$ python -q
>>> import numpy as np
>>> import numpy.linalg as la
>>> np.set_printoptions(precision=1, suppress=True, linewidth=120)
>>> def tidy(a):
...     return np.round(a, 1) + 0
... 
>>> mat = np.loadtxt("mat.csv", delimiter=",")
>>> print(mat)
[[-1.2 -1.9  1.9 -2.1  1. ]
 [-1.  -2.1  2.3 -2.   1. ]
 [-1.  -2.1  1.9 -2.1  0.9]
 [-1.1 -2.   2.1 -2.   1.2]
 [-0.9 -2.2  2.  -2.   1.1]
 [-1.2 -1.9  2.  -1.9  1. ]
 [-1.1 -1.9  1.9 -2.   1.1]
 [-2.2 -1.9 -2.1 -2.  -2.1]
 [-1.8 -1.9 -2.1 -2.1 -2.1]
 [-2.  -1.8 -1.9 -1.9 -2. ]
 [-2.  -2.  -1.9 -2.  -1.9]
 [-1.9 -2.  -2.  -2.1 -2. ]
 [-2.2 -1.8 -1.9 -2.1 -1.9]
 [-1.9 -1.9 -2.1 -2.  -2. ]]
>>> W1 = np.array([[-3, -1], [-4, 5], [2, 5], [-1, -2], [-4, -5]])
>>> c = np.array([-1, 1])
>>> H = np.maximum(mat @ W1 + c, 0)
>>> print((H > 0).astype(int))
[[1 1]
 [1 1]
 [1 1]
 [1 1]
 [1 0]
 [1 1]
 [1 1]
 [1 0]
 [1 0]
 [1 0]
 [1 0]
 [1 0]
 [1 0]
 [1 0]]
>>> tidy((H > 0).mean(axis=0))
array([1. , 0.4])
>>> cent = np.array([[0, 1], [2, 2]])
>>> W1 @ cent
array([[ -2,  -5],
       [ 10,   6],
       [ 10,  12],
       [ -4,  -5],
       [-10, -14]])
>>> (H @ cent).round(6).argmax(axis=1)
array([1, 1, 1, 1, 1, 1, 1, 1, 1, 1, 1, 1, 1, 1])
>>> x0 = np.array([-3, 5, 5, -5, 0])
>>> h1 = np.maximum(mat @ x0, 0)
>>> print(h1)
[14.1 14.  12.5 13.8 11.7 13.6 13.3  0.   0.   0.   0.   0.   0.   0. ]
>>> tidy(mat.T @ h1)
array([-100.1, -186.9,  187.6, -187.3,   97. ])
>>> D = la.norm(mat[:, None] - mat[None], axis=-1)
>>> print(la.matrix_rank(D ** 2))
7
>>> np.unravel_index(D.round(6).argmax(), D.shape)
(np.int64(1), np.int64(7))
>>> tidy(la.norm(mat - mat.mean(axis=0), axis=1))
array([2.4, 2.8, 2.4, 2.7, 2.6, 2.5, 2.5, 2.7, 2.7, 2.5, 2.4, 2.5, 2.5, 2.6])
>>> (D + 1e9 * np.eye(14)).round(6).argmin(axis=1)
array([ 6,  3,  4,  6,  2,  6,  0, 12, 13, 10, 11, 13,  9,  8])
>>> tidy(D[:5, :5])
array([[0. , 0.5, 0.3, 0.3, 0.5],
       [0.5, 0. , 0.4, 0.3, 0.3],
       [0.3, 0.4, 0. , 0.4, 0.3],
       [0.3, 0.3, 0.4, 0. , 0.3],
       [0.5, 0.3, 0.3, 0.3, 0. ]])
>>> tidy(la.norm(mat, axis=1))
array([3.8, 4. , 3.8, 3.9, 3.9, 3.7, 3.7, 4.6, 4.5, 4.3, 4.4, 4.5, 4.4, 4.4])
